% python3 -q
>>> import numpy as np
>>> from numpy import linalg as LA
>>> np.set_printoptions(precision=1, suppress=True, linewidth=100)
>>> def rnd(a):
...     return np.round(a, 1) + 0
... 
>>> X = np.loadtxt("test2.csv", delimiter=",")
>>> X
array([[ 1.,  0.,  0.],
       [-2.,  1.,  0.],
       [ 1.,  0.,  1.]])
>>> hat = np.triu(np.array([[2, 2, 3], [2, 4, 4], [1, 4, 4]]), 1) + np.eye(3)
>>> Y = hat @ X @ LA.inv(hat)
>>> hat @ X - X @ hat
array([[-1.,  0.,  0.],
       [ 4.,  4.,  6.],
       [ 0., -2., -3.]])
>>> rnd(np.poly(Y))
array([ 1., -3.,  3., -1.])
>>> LA.matrix_rank(Y)
np.int64(3)
>>> rnd(LA.det(Y))
np.float64(1.0)
>>> x = np.array([-3, -5, -9])
>>> X @ (2 * x)
array([ -6.,   2., -24.])
>>> X @ x
array([ -3.,   1., -12.])
>>> X @ np.ones(3)
array([ 1., -1.,  2.])
>>> np.einsum("ij,j->i", X, x)
array([ -3.,   1., -12.])
>>> mat = np.array([[9, 3, 0], [2, 8, 6], [5, 0, 0], [5, 4, 8], [5, 4, 8]])
>>> mat
array([[9, 3, 0],
       [2, 8, 6],
       [5, 0, 0],
       [5, 4, 8],
       [5, 4, 8]])
>>> u = np.array([3, -1])
>>> np.correlate(mat[4], mat[3], "full")
array([ 40,  52, 105,  52,  40])
>>> x = np.array([1, 0, 2])
>>> y = mat @ x
>>> rnd(LA.solve(mat.T @ mat, mat.T @ y))
array([1., 0., 2.])
>>> rnd(LA.pinv(mat) @ mat)
array([[1., 0., 0.],
       [0., 1., 0.],
       [0., 0., 1.]])
>>> rng = np.random.default_rng(625)
>>> y = y + 0.3 * rng.normal(size=5)
>>> rnd(y)
array([ 8.8, 14.2,  5. , 21. , 20.7])
>>> c, *_ = LA.lstsq(mat, y)
>>> [round(float(LA.norm(LA.solve(mat.T @ mat + lam * np.eye(3), mat.T @ y))), 2) for lam in (0, 1, 10, 100)]
[2.2, 2.17, 1.96, 1.44]
>>> rnd(c)
array([1., 0., 2.])
>>> rnd(mat.T @ (y - mat @ c))
array([0., 0., 0.])
>>> rnd(LA.norm(y - mat @ c))
np.float64(0.2)
>>> c.round()
array([1., 0., 2.])
>>> Y = mat / np.sqrt((mat ** 2).mean(axis=1, keepdims=True))
>>> rnd(mat - mat.mean(axis=1, keepdims=True))
array([[ 5. , -1. , -4. ],
       [-3.3,  2.7,  0.7],
       [ 3.3, -1.7, -1.7],
       [-0.7, -1.7,  2.3],
       [-0.7, -1.7,  2.3]])
>>> q, r_ = LA.qr(mat)
>>> rnd(np.abs(np.diag(r_)))
array([12.6,  7.9,  6.7])
>>> rnd(q.T @ q)
array([[1., 0., 0.],
       [0., 1., 0.],
       [0., 0., 1.]])
>>> rnd(q @ r_)
array([[9., 3., 0.],
       [2., 8., 6.],
       [5., 0., 0.],
       [5., 4., 8.],
       [5., 4., 8.]])
>>> rnd(r_)
array([[-12.6,  -6.6,  -7.3],
       [  0. ,  -7.9,  -8.2],
       [  0. ,   0. ,  -6.7]])
>>> rnd(abs(r_[0, 0])), rnd(LA.norm(mat[:, 0]))
(np.float64(12.6), np.float64(12.6))
>>> rnd(q)
array([[-0.7,  0.2,  0.5],
       [-0.2, -0.9,  0.4],
       [-0.4,  0.3,  0. ],
       [-0.4, -0.2, -0.6],
       [-0.4, -0.2, -0.6]])
>>> Y = mat[0, 0] * mat[1:] - np.outer(mat[1:, 0], mat[0])
>>> Y
array([[  0,  66,  54],
       [  0, -15,   0],
       [  0,  21,  72],
       [  0,  21,  72]])
>>> LA.matrix_rank(Y), LA.matrix_rank(mat)
(np.int64(2), np.int64(3))
